% python3 -q
>>> import numpy as np
>>> np.set_printoptions(precision=3, suppress=True, linewidth=100)
>>> rnd = lambda a: np.round(a, 3) + 0
>>> E = np.array([[1.6, -1.1, 0.0, -0.3, 0.1],
...     [1.4, -1.2, -1.5, -0.6, 1.3],
...     [-2.3, -1.4, 0.6, 2.4, -1.7],
...     [-0.4, -0.5, -0.4, -1.7, -1.9],
...     [-0.9, 0.3, 1.3, 1.2, -0.5]])
>>> E[:, 2] *= 10
>>> E
array([[  1.6,  -1.1,   0. ,  -0.3,   0.1],
       [  1.4,  -1.2, -15. ,  -0.6,   1.3],
       [ -2.3,  -1.4,   6. ,   2.4,  -1.7],
       [ -0.4,  -0.5,  -4. ,  -1.7,  -1.9],
       [ -0.9,   0.3,  13. ,   1.2,  -0.5]])
>>> rng = np.random.default_rng(3582)
>>> lab = rng.permutation(5)
>>> lab
array([4, 2, 0, 1, 3])
>>> other = E[lab][:, lab]
>>> np.allclose(other, E)
False
>>> other
array([[ -0.5,  13. ,  -0.9,   0.3,   1.2],
       [ -1.7,   6. ,  -2.3,  -1.4,   2.4],
       [  0.1,   0. ,   1.6,  -1.1,  -0.3],
       [  1.3, -15. ,   1.4,  -1.2,  -0.6],
       [ -1.9,  -4. ,  -0.4,  -0.5,  -1.7]])
>>> rnd(np.linalg.det(other)), rnd(np.linalg.det(E[lab]))
(np.float64(61.631), np.float64(61.631))
>>> hat = np.triu(np.array([[1, -5, -1, 0, 1],
...     [-4, -2, 1, -2, 3],
...     [-1, 1, 4, 4, 3],
...     [1, 5, 1, 0, 5],
...     [-4, -4, -3, 0, 0]]), 1) + np.eye(5)
>>> other = hat @ E @ np.linalg.inv(hat)
>>> rnd(np.trace(other)), np.trace(E)
(np.float64(4.2), np.float64(4.2))
>>> rnd(np.poly(other))
array([  1.   ,  -4.2  ,   1.05 , 104.364,  54.154, -61.631])
>>> np.linalg.matrix_rank(other)
np.int64(5)
>>> M = np.cumsum(np.array([[-1, -2, -2],
...     [-1, 2, -1],
...     [-1, -1, -2],
...     [0, -1, 1],
...     [-1, 1, -2],
...     [-1, 1, 2],
...     [0, 2, -2],
...     [-2, 0, 0],
...     [0, -2, 2],
...     [-1, -1, 2],
...     [-2, 1, -2],
...     [0, 1, 1],
...     [2, 2, -2],
...     [2, 2, -2],
...     [-2, -1, -2],
...     [0, 2, -2],
...     [2, 2, -1],
...     [2, 2, -1],
...     [1, -2, 0],
...     [-1, 0, 0],
...     [-1, 1, 0],
...     [-1, -2, 2],
...     [-2, 0, -2],
...     [-1, -1, 0],
...     [0, -1, 1],
...     [1, -2, -2],
...     [0, 1, -2],
...     [2, 1, 2],
...     [2, 0, -2],
...     [2, 2, 1],
...     [0, 0, -2],
...     [0, 2, 2],
...     [-1, 2, 0]]), axis=0)
>>> M
array([[ -1,  -2,  -2],
       [ -2,   0,  -3],
       [ -3,  -1,  -5],
       [ -3,  -2,  -4],
       [ -4,  -1,  -6],
       [ -5,   0,  -4],
       [ -5,   2,  -6],
       [ -7,   2,  -6],
       [ -7,   0,  -4],
       [ -8,  -1,  -2],
       [-10,   0,  -4],
       [-10,   1,  -3],
       [ -8,   3,  -5],
       [ -6,   5,  -7],
       [ -8,   4,  -9],
       [ -8,   6, -11],
       [ -6,   8, -12],
       [ -4,  10, -13],
       [ -3,   8, -13],
       [ -4,   8, -13],
       [ -5,   9, -13],
       [ -6,   7, -11],
       [ -8,   7, -13],
       [ -9,   6, -13],
       [ -9,   5, -12],
       [ -8,   3, -14],
       [ -8,   4, -16],
       [ -6,   5, -14],
       [ -4,   5, -16],
       [ -2,   7, -15],
       [ -2,   7, -17],
       [ -2,   9, -15],
       [ -3,  11, -15]])
>>> x0 = np.array([1, 3, 5])
>>> rhs = M @ x0
>>> beta, lr = np.zeros(3), 1 / np.linalg.norm(M, 2) ** 2
>>> for i in range(6):
...     beta -= lr * M.T @ (M @ beta - rhs)
...     if i % 2 == 0: print(i, round(np.linalg.norm(M @ beta - rhs), 3))
... 
0 52.253
2 49.266
4 46.652
>>> rnd(beta)
array([ 1.588, -0.711,  2.937])
>>> F = np.load("test1.npy")
>>> F
array([[1.   , 0.9  , 0.81 , 0.729],
       [0.9  , 1.   , 0.9  , 0.81 ],
       [0.81 , 0.9  , 1.   , 0.9  ],
       [0.729, 0.81 , 0.9  , 1.   ]])
>>> evals, vecs = np.linalg.eig(F)
>>> rnd(F @ vecs[:, 0] - evals[0] * vecs[:, 0])
array([0., 0., 0., 0.])
>>> rnd(np.sort(np.linalg.eigvals(F.T)))
array([0.061, 0.102, 0.31 , 3.527])
>>> rnd(np.sort(np.linalg.eigvals(F @ F)))
array([ 0.004,  0.01 ,  0.096, 12.437])
>>> Q = F.astype(float).copy()
>>> for j in range(4):
...     Q[:, j] -= Q[:, :j] @ (Q[:, :j].T @ Q[:, j])
...     Q[:, j] /= np.linalg.norm(Q[:, j])
... 
>>> rnd(Q.T @ Q)
array([[1., 0., 0., 0.],
       [0., 1., 0., 0.],
       [0., 0., 1., 0.],
       [0., 0., 0., 1.]])
>>> W0 = np.loadtxt("w.csv", delimiter=",")
>>> W0
array([[ 0.818,  0.611,  0.623,  0.901,  0.958],
       [ 0.598, -0.06 , -0.851,  0.874, -0.969],
       [-0.544, -0.336, -0.336,  0.478, -0.821],
       [ 0.226,  0.01 , -0.808,  0.235, -0.859],
       [ 0.273, -0.159, -0.354, -0.197, -0.731],
       [-0.789,  0.05 , -0.188,  0.664,  0.291],
       [-0.345,  0.291,  0.149, -0.08 ,  0.831],
       [-0.01 , -0.11 , -0.74 ,  0.508, -0.885],
       [ 0.89 , -0.327,  0.856,  0.744, -0.462],
       [ 0.04 ,  0.831,  0.939, -0.721,  1.   ],
       [-0.273, -0.485,  0.139, -0.864, -0.744],
       [ 0.837, -0.3  , -0.08 ,  0.592, -0.932],
       [-0.99 ,  0.282, -0.749, -0.991,  0.922],
       [-0.8  ,  0.197, -0.585,  0.851,  0.149],
       [ 0.345,  0.422, -0.414, -0.611,  0.653],
       [ 0.235,  0.   ,  0.345, -0.478,  0.345],
       [ 0.892,  0.1  ,  0.414,  0.896, -0.226],
       [-0.845,  0.797, -0.53 ,  0.501,  0.995],
       [ 0.653,  0.804, -0.462, -0.996,  0.993],
       [-0.572,  0.226,  0.06 , -0.993,  0.917]])
>>> other = np.c_[W0[:, :1] @ np.array([[-2]]), np.array([0, -1, -3, 5, 0, 0, 0, -3, -4, -5, 5, -4, -3, 4, 4, 1, 0, 5, 1, 1])]
>>> other
array([[-1.636,  0.   ],
       [-1.196, -1.   ],
       [ 1.088, -3.   ],
       [-0.452,  5.   ],
       [-0.546,  0.   ],
       [ 1.578,  0.   ],
       [ 0.69 ,  0.   ],
       [ 0.02 , -3.   ],
       [-1.78 , -4.   ],
       [-0.08 , -5.   ],
       [ 0.546,  5.   ],
       [-1.674, -4.   ],
       [ 1.98 , -3.   ],
       [ 1.6  ,  4.   ],
       [-0.69 ,  4.   ],
       [-0.47 ,  1.   ],
       [-1.784,  0.   ],
       [ 1.69 ,  5.   ],
       [-1.306,  1.   ],
       [ 1.144,  1.   ]])
>>> np.linalg.matrix_rank(np.c_[W0, other])
np.int64(6)
>>> rnd(np.linalg.norm(np.linalg.qr(W0)[0].T @ other, axis=0) ** 2 / ((other ** 2).sum(axis=0) + 1e-12))
array([1.   , 0.159])
>>> rnd(np.linalg.norm(other - W0 @ np.linalg.lstsq(W0, other)[0], axis=0))
array([ 0.   , 12.808])
>>> m1 = np.array([[-37.0, 32.0, -26.0, -13.0],
...     [-42.0, 36.0, -28.0, -14.0],
...     [38.0, -32.0, 27.0, 13.0],
...     [-46.0, 38.0, -30.0, -14.0]])
>>> u = np.array([1, 1])
>>> np.correlate(m1[1], m1[0], "full")
array([  546.,   624., -1916.,  3616., -1864.,   588.,   518.])
>>> np.polyval(u, m1[1])
array([-41.,  37., -27., -13.])
>>> other = m1 + rng.integers(-2, 3, (4, 1)) @ rng.integers(-2, 3, (1, 4))
>>> other
array([[-35.,  33., -27., -12.],
       [-38.,  38., -30., -12.],
       [ 38., -32.,  27.,  13.],
       [-44.,  39., -31., -13.]])
>>> np.abs(other - m1).sum(axis=1)
array([ 5., 10.,  0.,  5.])
>>> rnd(np.linalg.svd(other - m1, compute_uv=False))
array([6.481, 0.   , 0.   , 0.   ])
>>> mat = np.array([[1.6, -0.3, 1.1, 0.2, 1.1, -0.5],
...     [-0.6, 0.4, 0.1, -0.1, 1.0, -1.9],
...     [0.7, -0.9, -0.7, 0.1, -0.9, -0.1]])
>>> mat[:, 0] *= 10
>>> mat
array([[16. , -0.3,  1.1,  0.2,  1.1, -0.5],
       [-6. ,  0.4,  0.1, -0.1,  1. , -1.9],
       [ 7. , -0.9, -0.7,  0.1, -0.9, -0.1]])
>>> W = np.array([[3, 1, 0, 3, 1],
...     [0, 1, 1, 0, 2],
...     [1, 1, 1, 0, 2],
...     [3, 1, 1, 1, 0],
...     [0, 0, 3, 1, 3],
...     [2, 1, 0, 3, 2]])
>>> beta = np.array([1, 1, 3, 1, 3])
>>> H = np.maximum(mat @ W + beta, 0)
>>> rnd((H > 0).mean(axis=0))
array([0.667, 0.667, 0.667, 0.667, 0.667])
>>> rnd(H)
array([[49.7, 17.5,  7.3, 48.8, 22.9],
       [ 0. ,  0. ,  6.4,  0. ,  0. ],
       [21.4,  6.4,  0. , 20.9,  3.9]])
>>> np.linalg.matrix_rank(H)
np.int64(3)
>>> W2 = np.array([[3, -3], [0, -2], [-3, 1], [-1, -3], [1, -2]])
>>> (H @ W2).round(6).argmax(axis=1)
array([0, 1, 0])
>>> mat[1] @ mat[0]
np.float64(-93.98)
>>> rnd(np.linalg.norm(mat) ** 2 / np.linalg.norm(mat, 2) ** 2)
np.float64(1.025)
>>> rnd(np.linalg.norm(mat, "nuc"))
np.float64(22.464)
>>> rnd(np.linalg.norm(mat, 1)), rnd(np.linalg.norm(mat, np.inf))
(np.float64(29.0), np.float64(19.2))
>>> rnd(np.linalg.norm(mat, axis=1))
array([16.087,  6.387,  7.151])
>>> def softmax(z):
...     e = np.exp(z - z.max(axis=-1, keepdims=True))
...     return e / e.sum(axis=-1, keepdims=True)
... 
>>> rnd(softmax(mat).sum(axis=1))
array([1., 1., 1.])
>>> rnd(softmax(mat[2]))
array([0.997, 0.   , 0.   , 0.001, 0.   , 0.001])
>>> rnd(softmax(10 * mat[2]))
array([1., 0., 0., 0., 0., 0.])
>>> S = mat @ mat.T / np.sqrt(6)
>>> rnd(softmax(S)[2] @ mat)
array([16. , -0.3,  1.1,  0.2,  1.1, -0.5])
>>> rnd(mat.sum(axis=0))
array([17. , -0.8,  0.5,  0.2,  1.2, -2.5])
>>> rnd(np.diff(mat, axis=0))
array([[-22. ,   0.7,  -1. ,  -0.3,  -0.1,  -1.4],
       [ 13. ,  -1.3,  -0.8,   0.2,  -1.9,   1.8]])
>>> rnd(np.linalg.norm(mat))
np.float64(18.728)
>>> rnd(mat.mean(axis=0))
array([ 5.667, -0.267,  0.167,  0.067,  0.4  , -0.833])
>>> np.abs(mat).max()
np.float64(16.0)
>>> rnd(mat.sum(axis=1))
array([17.6, -6.5,  4.5])
>>> np.count_nonzero(mat)
np.int64(18)
>>> lab = rng.integers(0, 2, 6)
>>> X = np.triu((lab[:, None] == lab) & (rng.random((6, 6)) < 0.8), 1).astype(int)
>>> X += X.T
>>> X
array([[0, 1, 0, 1, 0, 1],
       [1, 0, 0, 1, 0, 1],
       [0, 0, 0, 0, 1, 0],
       [1, 1, 0, 0, 0, 1],
       [0, 0, 1, 0, 0, 0],
       [1, 1, 0, 1, 0, 0]])
>>> (X != 0).astype(int)
array([[0, 1, 0, 1, 0, 1],
       [1, 0, 0, 1, 0, 1],
       [0, 0, 0, 0, 1, 0],
       [1, 1, 0, 0, 0, 1],
       [0, 0, 1, 0, 0, 0],
       [1, 1, 0, 1, 0, 0]])
>>> rnd(np.linalg.det(X))
np.float64(3.0)
>>> other = np.array([[-2, -2, 0, -1, 1, -2],
...     [2, -2, 2, -1, 0, -1],
...     [0, 0, 0, -1, 1, 1],
...     [0, -1, -2, -1, -2, 1],
...     [0, 2, -2, 1, 2, 2],
...     [1, -1, 0, -2, 2, 0]])
>>> feats = np.triu(other)
>>> feats
array([[-2, -2,  0, -1,  1, -2],
       [ 0, -2,  2, -1,  0, -1],
       [ 0,  0,  0, -1,  1,  1],
       [ 0,  0,  0, -1, -2,  1],
       [ 0,  0,  0,  0,  2,  2],
       [ 0,  0,  0,  0,  0,  0]])
>>> (feats + feats.T) / 2
array([[-2. , -1. ,  0. , -0.5,  0.5, -1. ],
       [-1. , -2. ,  1. , -0.5,  0. , -0.5],
       [ 0. ,  1. ,  0. , -0.5,  0.5,  0.5],
       [-0.5, -0.5, -0.5, -1. , -1. ,  0.5],
       [ 0.5,  0. ,  0.5, -1. ,  2. ,  1. ],
       [-1. , -0.5,  0.5,  0.5,  1. ,  0. ]])
>>> feats @ feats
array([[ 4,  8, -4,  5,  2,  7],
       [ 0,  4, -4,  1,  4,  3],
       [ 0,  0,  0,  1,  4,  1],
       [ 0,  0,  0,  1, -2, -5],
       [ 0,  0,  0,  0,  4,  4],
       [ 0,  0,  0,  0,  0,  0]])
>>> np.linalg.matrix_power(feats, 2)
array([[ 4,  8, -4,  5,  2,  7],
       [ 0,  4, -4,  1,  4,  3],
       [ 0,  0,  0,  1,  4,  1],
       [ 0,  0,  0,  1, -2, -5],
       [ 0,  0,  0,  0,  4,  4],
       [ 0,  0,  0,  0,  0,  0]])
>>> np.allclose(feats, feats.T)
False
>>> rnd(np.sort(np.abs(np.linalg.eigvals(feats))))
array([0., 0., 1., 2., 2., 2.])
>>> np.allclose(feats @ feats.T, feats.T @ feats)
False
>>> feats.inv()
Traceback (most recent call last):
  File "<python-input-93>", line 1, in <module>
    feats.inv()
    ^^^^^^^^^
AttributeError: 'numpy.ndarray' object has no attribute 'inv'
>>> np.trace(feats)
np.int64(-3)
>>> rnd(np.linalg.det(feats))
np.float64(0.0)
>>> rnd(np.abs(np.linalg.eigvals(feats)).max())
np.float64(2.0)
